>>> import numpy as np
>>> np.set_printoptions(suppress=True, linewidth=100)
>>> A = np.load("arr.npy")
>>> A.round(3)
array([[  9.909,  -6.618,   1.145,   4.108,  -7.655,  11.39 ,  -5.585,   1.112,  -3.921,   1.921],
       [ 10.532,  -6.993,   1.525,   3.075,  -7.399,  11.307,  -5.219,   0.239,  -3.491,   2.513],
       [  3.555,  -1.946,   3.624, -12.02 ,   4.964,  -4.266,   5.493,  -9.454,   5.661,   5.616],
       [-11.723,   7.457,  -4.154,   6.899,   2.338,  -6.196,   0.075,   7.27 ,  -1.52 ,  -6.566],
       [-11.835,   7.749,  -2.539,   0.011,   6.334, -10.56 ,   3.939,   2.262,   2.108,  -4.09 ],
       [ -3.363,   2.524,   1.694, -10.141,   7.596,  -9.28 ,   6.755,  -6.764,   5.912,   2.541],
       [-11.32 ,   7.165,  -4.275,   7.766,   1.627,  -5.3  ,  -0.541,   7.826,  -2.046,  -6.743],
       [ -9.057,   5.601,  -4.407,  10.358,  -1.067,  -1.674,  -2.735,   9.288,  -3.808,  -6.908],
       [ 11.856,  -7.76 ,   2.561,  -0.084,  -6.303,  10.534,  -3.905,  -2.32 ,  -2.073,   4.124],
       [ 12.228,  -7.846,   3.819,  -5.036,  -3.673,   7.8  ,  -1.278,  -6.006,   0.454,   6.06 ],
       [  9.513,  -6.378,   0.922,   4.688,  -7.775,  11.396,  -5.775,   1.611,  -4.154,   1.573],
       [ -7.299,   4.42 ,  -4.261,  11.326,  -2.562,   0.494,  -3.859,   9.66 ,  -4.629,  -6.655],
       [  1.208,  -0.416,   3.067, -11.797,   6.094,  -6.224,   6.151,  -8.843,   5.964,   4.724],
       [ -6.316,   3.765,  -4.129,  11.658,  -3.278,   1.578,  -4.371,   9.716,  -4.979,  -6.437],
       [-11.692,   7.67 ,  -2.399,  -0.448,   6.519, -10.716,   4.146,   1.9  ,   2.322,  -3.873],
       [-12.231,   7.849,  -3.815,   5.014,   3.687,  -7.817,   1.291,   5.991,  -0.442,  -6.053],
       [ -3.012,   1.591,  -3.504,  12.008,  -5.248,   4.744,  -5.667,   9.341,  -5.752,  -5.424],
       [  2.726,  -1.404,   3.439, -11.992,   5.392,  -4.99 ,   5.753,  -9.275,   5.795,   5.319],
       [  9.042,  -5.591,   4.406, -10.368,   1.081,   1.655,   2.746,  -9.293,   3.816,   6.907],
       [ -1.971,   0.912,  -3.26 ,  11.917,  -5.754,   5.618,  -5.964,   9.077,  -5.89 ,  -5.031],
       [ 10.014,  -6.254,   4.416,  -9.536,   0.084,   3.038,   1.96 ,  -8.87 ,   3.207,   6.938],
       [-12.345,   7.963,  -3.549,   3.794,   4.445,  -8.674,   2.007,   5.122,   0.217,  -5.647],
       [ 10.363,  -6.495,   4.401,  -9.158,  -0.319,   3.584,   1.633,  -8.66 ,   2.946,   6.921],
       [ -2.407,   1.196,  -3.365,  11.966,  -5.548,   5.259,  -5.845,   9.195,  -5.838,  -5.199],
       [ -4.345,   3.149,   1.346,  -9.565,   7.794,  -9.801,   6.763,  -6.157,   5.786,   1.992],
       [  2.797,  -2.163,  -1.885,  10.435,  -7.461,   8.957,  -6.729,   7.086,  -5.965,  -2.844],
       [-11.143,   7.04 ,  -4.311,   8.077,   1.354,  -4.95 ,  -0.773,   8.02 ,  -2.241,  -6.796],
       [ 10.904,  -7.215,   1.774,   2.364,  -7.192,  11.199,  -4.948,  -0.351,  -3.185,   2.901],
       [ 12.229,  -7.848,   3.817,  -5.026,  -3.68 ,   7.808,  -1.285,  -5.999,   0.449,   6.057],
       [ -3.971,   2.219,  -3.711,  12.012,  -4.737,   3.891,  -5.35 ,   9.527,  -5.583,  -5.756],
       [-10.585,   6.649,  -4.384,   8.888,   0.592,  -3.949,  -1.41 ,   8.506,  -2.766,  -6.899],
       [  5.079,  -2.948,   3.925, -11.914,   4.087,  -2.84 ,   4.926,  -9.666,   5.334,   6.103]])
>>> rank = np.linalg.matrix_rank(A)
>>> rank
np.int64(2)
>>> N = np.linalg.svd(A)[2][rank:].T
>>> [int(np.linalg.matrix_rank(A[:i])) for i in range(1, len(A) + 1)]
[1, 2, 2, 2, 2, 2, 2, 2, 2, 2, 2, 2, 2, 2, 2, 2, 2, 2, 2, 2, 2, 2, 2, 2, 2, 2, 2, 2, 2, 2, 2, 2]
>>> N.shape
(10, 8)
>>> K = np.load("m.npy")
>>> K
array([[ 9,  8, -6, -5,  6, -2,  6,  1, -3,  7],
       [ 7, -8, -1, -7,  3,  8, -7, -7,  7,  0],
       [ 4,  1,  2,  7,  2, -2, -5, -3, -3,  5],
       [-8,  1,  5, -3,  4, -9,  1, -1,  0, -1],
       [-7, -1, -7, -5, -4,  0, -2, -4, -5, -9],
       [-1, -9, -8, -9,  5, -6,  2, -6, -3,  4],
       [ 1,  5,  3, -3, -2, -5,  6, -1, -9, -3]])
>>> A2 = K / np.sqrt((K ** 2).mean(axis=1, keepdims=True))
>>> np.linalg.matrix_rank(K - K.mean(axis=1, keepdims=True))
np.int64(7)
>>> A2[6].round(3)
array([ 0.224,  1.118,  0.671, -0.671, -0.447, -1.118,  1.342, -0.224, -2.012, -0.671])
>>> np.round(np.linalg.norm(A2, axis=1), 3)
array([3.162, 3.162, 3.162, 3.162, 3.162, 3.162, 3.162])
>>> r0, g = K[5], K[4]
>>> r0 @ g
np.int64(96)
>>> pr = (r0 @ g) / (r0 @ r0) * r0
>>> np.outer(r0, g)
array([[  7,   1,   7,   5,   4,   0,   2,   4,   5,   9],
       [ 63,   9,  63,  45,  36,   0,  18,  36,  45,  81],
       [ 56,   8,  56,  40,  32,   0,  16,  32,  40,  72],
       [ 63,   9,  63,  45,  36,   0,  18,  36,  45,  81],
       [-35,  -5, -35, -25, -20,   0, -10, -20, -25, -45],
       [ 42,   6,  42,  30,  24,   0,  12,  24,  30,  54],
       [-14,  -2, -14, -10,  -8,   0,  -4,  -8, -10, -18],
       [ 42,   6,  42,  30,  24,   0,  12,  24,  30,  54],
       [ 21,   3,  21,  15,  12,   0,   6,  12,  15,  27],
       [-28,  -4, -28, -20, -16,   0,  -8, -16, -20, -36]])
>>> pr.round(3)
array([-0.272, -2.448, -2.176, -2.448,  1.36 , -1.632,  0.544, -1.632, -0.816,  1.088])
>>> round(float(np.linalg.norm(r0 + g) ** 2 + np.linalg.norm(r0 - g) ** 2), 3)
1238.0
>>> def softmax(z):
...     e = np.exp(z - z.max(axis=-1, keepdims=True))
...     return e / e.sum(axis=-1, keepdims=True)
... 
>>> np.round(softmax(10 * K[5]), 3) + 0
array([0., 0., 0., 0., 1., 0., 0., 0., 0., 0.])
>>> np.round(softmax(K).sum(axis=1), 3)
array([1., 1., 1., 1., 1., 1., 1.])
>>> np.round(softmax(K[5] + -2), 3) + 0
array([0.002, 0.   , 0.   , 0.   , 0.704, 0.   , 0.035, 0.   , 0.   , 0.259])
>>> S = K @ K.T / np.sqrt(10)
>>> np.round(softmax(S), 3) + 0
array([[1., 0., 0., 0., 0., 0., 0.],
       [0., 1., 0., 0., 0., 0., 0.],
       [0., 0., 1., 0., 0., 0., 0.],
       [0., 0., 0., 1., 0., 0., 0.],
       [0., 0., 0., 0., 1., 0., 0.],
       [0., 0., 0., 0., 0., 1., 0.],
       [0., 0., 0., 0., 0., 0., 1.]])
>>> softmax(S).round(6).argmax(axis=1)
array([0, 1, 2, 3, 4, 5, 6])
>>> U, sigma, VT = np.linalg.svd(K, full_matrices=False)
>>> (sigma > 1e-8).sum()
np.int64(7)
>>> np.round(np.sqrt((sigma ** 2).sum()), 3), round(float(np.linalg.norm(K)), 3)
(np.float64(43.451), 43.451)
>>> np.round(U.T @ U, 3) + 0
array([[1., 0., 0., 0., 0., 0., 0.],
       [0., 1., 0., 0., 0., 0., 0.],
       [0., 0., 1., 0., 0., 0., 0.],
       [0., 0., 0., 1., 0., 0., 0.],
       [0., 0., 0., 0., 1., 0., 0.],
       [0., 0., 0., 0., 0., 1., 0.],
       [0., 0., 0., 0., 0., 0., 1.]])
>>> np.allclose(U * sigma @ VT, K)
True
>>> np.count_nonzero(K)
np.int64(67)
>>> np.round(np.linalg.norm(K), 3)
np.float64(43.451)
>>> K.sum(axis=0)
array([  5,  -3, -12, -25,  14, -16,   1, -21, -16,   3])
>>> np.diff(K, axis=0)
array([[ -2, -16,   5,  -2,  -3,  10, -13,  -8,  10,  -7],
       [ -3,   9,   3,  14,  -1, -10,   2,   4, -10,   5],
       [-12,   0,   3, -10,   2,  -7,   6,   2,   3,  -6],
       [  1,  -2, -12,  -2,  -8,   9,  -3,  -3,  -5,  -8],
       [  6,  -8,  -1,  -4,   9,  -6,   4,  -2,   2,  13],
       [  2,  14,  11,   6,  -7,   1,   4,   5,  -6,  -7]])
>>> np.abs(K).max()
np.int64(9)
>>> K.shape
(7, 10)
>>> K - K[0]
array([[  0,   0,   0,   0,   0,   0,   0,   0,   0,   0],
       [ -2, -16,   5,  -2,  -3,  10, -13,  -8,  10,  -7],
       [ -5,  -7,   8,  12,  -4,   0, -11,  -4,   0,  -2],
       [-17,  -7,  11,   2,  -2,  -7,  -5,  -2,   3,  -8],
       [-16,  -9,  -1,   0, -10,   2,  -8,  -5,  -2, -16],
       [-10, -17,  -2,  -4,  -1,  -4,  -4,  -7,   0,  -3],
       [ -8,  -3,   9,   2,  -8,  -3,   0,  -2,  -6, -10]])
